$ python -q
>>> import numpy as np
>>> np.set_printoptions(precision=1, suppress=True, linewidth=160, sign=" ")
>>> K = np.load("layer18.npy")
>>> K
array([[-2, -2, -2],
       [-2, -4, -4],
       [-2, -4, -6]])
>>> rng = np.random.default_rng(182)
>>> lab = rng.permutation(3)
>>> out = K[:, lab] * rng.choice([-1, 1], 3)
>>> out
array([[ 2,  2,  2],
       [ 4,  2,  4],
       [ 6,  2,  4]])
>>> Uu, _, Vt = np.linalg.svd(K.T @ out)
>>> np.round(np.linalg.lstsq(K, out)[0], 1) + 0
array([[ 0., -1.,  0.],
       [ 0.,  0., -1.],
       [-1.,  0.,  0.]])
>>> np.round(Uu @ Vt, 1) + 0
array([[ 0., -1.,  0.],
       [ 0.,  0., -1.],
       [-1.,  0.,  0.]])
>>> np.einsum("ij,ji->", out, out)
np.int64(80)
>>> np.linalg.eigvals(out)
array([ 9. +0.j , -0.5+0.8j, -0.5-0.8j])
>>> round(np.linalg.eigvals(out).sum().real, 1)
np.float64(8.0)
>>> w, V = np.linalg.eigh(K)
>>> x = np.array([-1, 0, -1])
>>> V * np.maximum(w, 0) @ V.T
array([[ 0.,  0.,  0.],
       [ 0.,  0.,  0.],
       [ 0.,  0.,  0.]])
>>> x = np.array([-4, -4, -5])
>>> rhs = K @ x
>>> rhs
array([ 26,  44,  54])
>>> np.linalg.solve(K, K[:, 1])
array([-0.,  1., -0.])
>>> np.linalg.solve(K, 2 * rhs)
array([ -8.,  -8., -10.])
>>> w, V = np.linalg.eig(K)
>>> np.sort(np.linalg.eigvals(K.T))
array([-10.1,  -1.3,  -0.6])
>>> round(np.prod(w), 1)
np.float64(-8.0)
>>> np.sort(np.linalg.eigvals(K @ K))
array([   0.4,    1.7,  102. ])
>>> np.round(K @ V[:, 0] - w[0] * V[:, 0], 1) + 0
array([ 0.,  0.,  0.])
>>> lab = rng.integers(0, 2, 6)
>>> W0 = np.array([[1, -2, -1, -2, 1, -1],
...     [0, 1, 2, 1, 1, 0],
...     [1, -1, -2, 0, -1, -1],
...     [-1, -2, 1, -1, 0, 1],
...     [1, -2, 2, -1, -2, 0],
...     [0, -2, -2, -2, 1, 0]]) * (lab[:, None] == lab)
>>> W0
array([[ 1,  0, -1,  0,  0, -1],
       [ 0,  1,  0,  1,  1,  0],
       [ 1,  0, -2,  0,  0, -1],
       [ 0, -2,  0, -1,  0,  0],
       [ 0, -2,  0, -1, -2,  0],
       [ 0,  0, -2,  0,  0,  0]])
>>> Uu, sig, Vt = np.linalg.svd(W0)
>>> V = Vt[:(sig > 1e-8).sum()]
>>> x = W0[0] + 4 * W0[1] + rng.integers(2) * np.eye(6)[1]
>>> x
array([ 1.,  4., -1.,  4.,  4., -1.])
>>> np.diag(V.T @ V)
array([ 0.5,  1. ,  1. ,  1. ,  1. ,  0.5])
>>> np.round(V.T @ V, 1) + 0
array([[ 0.5,  0. ,  0. ,  0. ,  0. , -0.5],
       [ 0. ,  1. ,  0. ,  0. ,  0. ,  0. ],
       [ 0. ,  0. ,  1. ,  0. ,  0. ,  0. ],
       [ 0. ,  0. ,  0. ,  1. ,  0. ,  0. ],
       [ 0. ,  0. ,  0. ,  0. ,  1. ,  0. ],
       [-0.5,  0. ,  0. ,  0. ,  0. ,  0.5]])
>>> out = K ** -1
Traceback (most recent call last):
  File "<python-input-36>", line 1, in <module>
    out = K ** -1
          ~~^^~~~
ValueError: Integers to negative integer powers are not allowed.
>>> out = np.linalg.inv(K)
>>> out
array([[-1. ,  0.5, -0. ],
       [ 0.5, -1. ,  0.5],
       [-0. ,  0.5, -0.5]])
>>> np.allclose(out, K.T)
False
>>> K @ out
array([[ 1.,  0.,  0.],
       [ 0.,  1.,  0.],
       [ 0.,  0.,  1.]])
>>> np.round(np.linalg.slogdet(K)[0], 1)
np.float64(-1.0)
>>> w, V = np.linalg.eig(out)
>>> round(float(np.prod(w)), 1)
-0.1
>>> np.round(out @ V[:, 0] - w[0] * V[:, 0], 1) + 0
array([ 0.,  0.,  0.])
>>> w
array([-1.6, -0.8, -0.1])
>>> np.round(np.sort(np.linalg.eigvals(out @ out)), 1) + 0
array([ 0. ,  0.6,  2.6])
>>> Uu, sig, Vt = np.linalg.svd(W0)
>>> sig.round(1) + 0
array([ 3.9,  3.4,  1.3,  1.3,  0.4,  0. ])
>>> np.argmax(sig[:-1] / (sig[1:] + 1e-6)) + 1
np.int64(5)
>>> out = Uu[:, :5] @ np.diag(sig[:5]) @ Vt[:5]
>>> np.linalg.matrix_rank(out)
np.int64(5)
>>> data = np.load("test17.npy")
>>> data
array([[-3., -2.,  1.],
       [-3.,  0., -2.],
       [ 0.,  0.,  2.]])
>>> q, r_ = np.linalg.qr(data)
>>> np.allclose(r_.T @ r_, data.T @ data)
True
>>> q
array([[-0.7, -0.7,  0. ],
       [-0.7,  0.7,  0. ],
       [ 0. , -0. ,  1. ]])
>>> round(abs(r_[0, 0]), 1), np.round(np.linalg.norm(data[:, 0]), 1)
(np.float64(4.2), np.float64(4.2))
>>> q.shape, r_.shape
((3, 3), (3, 3))
>>> np.all(np.linalg.eigvalsh(q) > 0)
np.False_
>>> try:
...     np.linalg.cholesky(q)
... except np.linalg.LinAlgError as e:
...     print(e)
... 
Matrix is not positive definite
>>> [round(float(np.linalg.det(q[:i, :i])), 2) + 0 for i in range(1, 4)]
[-0.71, -1.0, -1.0]
>>> round(np.linalg.eigvalsh(q).min(), 1)
np.float64(-1.0)
